In [1]: import numpy as np

In [2]: np.set_printoptions(precision=2, suppress=True, linewidth=160)

In [3]: def rd(a):
   ...:     return np.round(a, 2) + 0
   ...: 

In [4]: feats = np.load("mat.npy")

In [5]: feats
Out[5]: 
array([[0, 1],
       [1, 0]])

In [6]: feats.sum(axis=0)
Out[6]: array([1, 1])

In [7]: feats - feats[0]
Out[7]: 
array([[ 0,  0],
       [ 1, -1]])

In [8]: feats.mean(axis=0)
Out[8]: array([0.5, 0.5])

In [9]: rd(np.linalg.norm(feats))
Out[9]: np.float64(1.41)

In [10]: np.abs(feats).max()
Out[10]: np.int64(1)

In [11]: feats.sum(axis=1)
Out[11]: array([1, 1])

In [12]: rng = np.random.default_rng(94)

In [13]: idx = rng.permutation(2)

In [14]: idx
Out[14]: array([0, 1])

In [15]: out = feats[idx][:, idx]

In [16]: np.trace(out)
Out[16]: np.int64(0)

In [17]: out
Out[17]: 
array([[0, 1],
       [1, 0]])

In [18]: vals, vecs = np.linalg.eigh(feats)

In [19]: x = np.array([2, -1])

In [20]: rd(vecs * np.abs(vals) @ vecs.T)
Out[20]: 
array([[1., 0.],
       [0., 1.]])

In [21]: (np.sign(vecs[:, -1].round(6)) == np.sign(vecs[0, -1].round(6))).astype(int)
Out[21]: array([1, 1])

In [22]: q = feats.astype(float).copy()

In [23]: for j in range(2):
    ...:     q[:, j] -= q[:, :j] @ (q[:, :j].T @ q[:, j])
    ...:     q[:, j] /= np.linalg.norm(q[:, j])
    ...: 

In [24]: q.T @ q
Out[24]: 
array([[1., 0.],
       [0., 1.]])

In [25]: r0 = np.array([0, -1])

In [26]: out = feats + np.outer(r0, np.eye(2)[1])

In [27]: np.linalg.matrix_rank(np.linalg.inv(out) - np.linalg.inv(feats), tol=1e-8)
Out[27]: np.int64(1)

In [28]: J = np.diag(np.array([0, -1, -2, 0]))

In [29]: J
Out[29]: 
array([[ 0,  0,  0,  0],
       [ 0, -1,  0,  0],
       [ 0,  0, -2,  0],
       [ 0,  0,  0,  0]])

In [30]: vals, vecs = np.linalg.eigh(J)

In [31]: rd(np.linalg.eigvalsh(J @ J))
Out[31]: array([0., 0., 1., 4.])

In [32]: np.prod(np.diag(J)), rd(np.linalg.det(J))
Out[32]: (np.int64(0), np.float64(0.0))

In [33]: np.linalg.matrix_rank(J - J[0, 0] * np.eye(4))
Out[33]: np.int64(2)

In [34]: np.linalg.matrix_power(J - np.diag(np.diag(J)), 4)
Out[34]: 
array([[0, 0, 0, 0],
       [0, 0, 0, 0],
       [0, 0, 0, 0],
       [0, 0, 0, 0]])

In [35]: rd(np.sort(np.linalg.eigvals(J)))
Out[35]: array([-2., -1.,  0.,  0.])

In [36]: X = np.loadtxt("block10.csv", delimiter=",")

In [37]: X
Out[37]: 
array([[ 5.,  0.,  0.,  0.],
       [ 8., -7.,  0.,  0.],
       [-2., -8., -6.,  0.],
       [ 1., -9.,  5.,  3.]])

In [38]: np.linalg.cond(X) > 100
Out[38]: np.False_

In [39]: round(np.log10(np.linalg.cond(X)))
Out[39]: 1

In [40]: np.linalg.matrix_rank(X, rtol=0.1)
Out[40]: np.int64(3)

In [41]: rd(np.abs(np.linalg.svd(X)[2][-1]))
Out[41]: array([0.1 , 0.16, 0.27, 0.94])

In [42]: W0 = np.array([[3, 1, 2], [0, 1, 2], [2, 3, 3]])

In [43]: W0[0] = W0[2]

In [44]: W0
Out[44]: 
array([[2, 3, 3],
       [0, 1, 2],
       [2, 3, 3]])

In [45]: (feats - feats.T) / 2
Out[45]: 
array([[0., 0.],
       [0., 0.]])

In [46]: np.allclose(feats, feats.T)
Out[46]: True

In [47]: np.trace(feats)
Out[47]: np.int64(0)

In [48]: rd(np.abs(np.linalg.eigvals(feats)).max())
Out[48]: np.float64(1.0)

In [49]: left, sigma, Vh = np.linalg.svd(W0)

In [50]: np.argmax(sigma[:-1] / (sigma[1:] + 1e-6)) + 1
Out[50]: np.int64(2)

In [51]: out = left[:, :2] @ np.diag(sigma[:2]) @ Vh[:2]

In [52]: np.linalg.matrix_rank(out)
Out[52]: np.int64(2)

In [53]: np.linalg.matrix_rank(W0, rtol=0.05)
Out[53]: np.int64(2)

In [54]: rd(np.linalg.norm(W0 - out) / np.linalg.norm(W0))
Out[54]: np.float64(0.0)

In [55]: F = np.load("w.npy")

In [56]: F
Out[56]: 
array([[-3.04, -0.95,  2.  ],
       [-2.92, -0.88,  2.15],
       [-2.91, -0.95,  1.95],
       [-2.98, -0.97,  2.13],
       [-3.02, -0.99,  2.07],
       [-2.93, -1.02,  1.84],
       [-3.02, -1.01,  1.84],
       [-2.93, -0.95,  1.98],
       [-3.08, -1.02,  1.91],
       [-3.  , -1.12,  2.12],
       [-0.86,  1.86,  0.02],
       [-1.04,  1.95, -0.03],
       [-0.96,  2.22,  0.14],
       [-0.98,  1.93,  0.19],
       [-0.96,  2.18,  0.  ],
       [-1.06,  2.05,  0.15],
       [-0.9 ,  2.04,  0.14],
       [-1.02,  2.13, -0.05],
       [-1.01,  2.16, -0.07],
       [-1.27,  2.12, -0.11]])

In [57]: P = F @ np.linalg.solve(F.T @ F, F.T)

In [58]: rd(np.trace(P))
Out[58]: np.float64(3.0)

In [59]: np.allclose(P @ P, P)
Out[59]: True

In [60]: rd(np.linalg.eigvalsh(P))
Out[60]: array([0., 0., 0., 0., 0., 0., 0., 0., 0., 0., 0., 0., 0., 0., 0., 0., 0., 1., 1., 1.])

In [61]: x = np.array([-1, 3, -1])

In [62]: rhs = F @ x

In [63]: rd(np.linalg.solve(F.T @ F, F.T @ rhs))
Out[63]: array([-1.,  3., -1.])

In [64]: rhs = rhs + 0.05 * rng.normal(size=20)

In [65]: rd(rhs)
Out[65]: array([-1.78, -1.9 , -1.88, -2.05, -2.03, -1.94, -1.86, -1.93, -1.95, -2.57,  6.44,  6.86,  7.47,  6.6 ,  7.48,  7.05,  6.87,  7.41,  7.52,  7.83])

In [66]: b, *_ = np.linalg.lstsq(F, rhs)

In [67]: b.round()
Out[67]: array([-1.,  3., -1.])

In [68]: [round(float(np.linalg.norm(np.linalg.solve(F.T @ F + lam * np.eye(3), F.T @ rhs))), 2) for lam in (0, 1, 10, 100)]
Out[68]: [3.33, 3.19, 2.72, 1.12]

In [69]: out = np.array([[3, -2], [-3, 0]])

In [70]: Z = np.array([[1, 6, 0], [7, 2, 3], [5, 0, 4]])

In [71]: A = np.kron(out, Z)

In [72]: A
Out[72]: 
array([[  3,  18,   0,  -2, -12,   0],
       [ 21,   6,   9, -14,  -4,  -6],
       [ 15,   0,  12, -10,   0,  -8],
       [ -3, -18,   0,   0,   0,   0],
       [-21,  -6,  -9,   0,   0,   0],
       [-15,   0, -12,   0,   0,   0]])

In [73]: np.allclose(A @ A.T, A.T @ A)
Out[73]: False

In [74]: A @ A
Out[74]: 
array([[ 645,  270,  270, -258, -108, -108],
       [ 540,  690,  270, -216, -276, -108],
       [ 375,  450,  240, -150, -180,  -96],
       [-387, -162, -162,  258,  108,  108],
       [-324, -414, -162,  216,  276,  108],
       [-225, -270, -144,  150,  180,   96]])

In [75]: A.reshape(-1, 2)
Out[75]: 
array([[  3,  18],
       [  0,  -2],
       [-12,   0],
       [ 21,   6],
       [  9, -14],
       [ -4,  -6],
       [ 15,   0],
       [ 12, -10],
       [  0,  -8],
       [ -3, -18],
       [  0,   0],
       [  0,   0],
       [-21,  -6],
       [ -9,   0],
       [  0,   0],
       [-15,   0],
       [-12,   0],
       [  0,   0]])

In [76]: A.ravel(order="F")
Out[76]: 
array([  3,  21,  15,  -3, -21, -15,  18,   6,   0, -18,  -6,   0,   0,   9,  12,   0,  -9, -12,  -2, -14, -10,   0,   0,   0, -12,  -4,   0,   0,   0,   0,
         0,  -6,  -8,   0,   0,   0])

In [77]: t3 = A.reshape(6, 2, -1)

In [78]: t3[:, 0]
Out[78]: 
array([[  3,  18,   0],
       [ 21,   6,   9],
       [ 15,   0,  12],
       [ -3, -18,   0],
       [-21,  -6,  -9],
       [-15,   0, -12]])

In [79]: t3.sum(axis=1)
Out[79]: 
array([[  1,   6,   0],
       [  7,   2,   3],
       [  5,   0,   4],
       [ -3, -18,   0],
       [-21,  -6,  -9],
       [-15,   0, -12]])

In [80]: t3.shape
Out[80]: (6, 2, 3)

In [81]: np.einsum("ihd,ihd->ih", t3, t3)
Out[81]: 
array([[333, 148],
       [558, 248],
       [369, 164],
       [333,   0],
       [558,   0],
       [369,   0]])
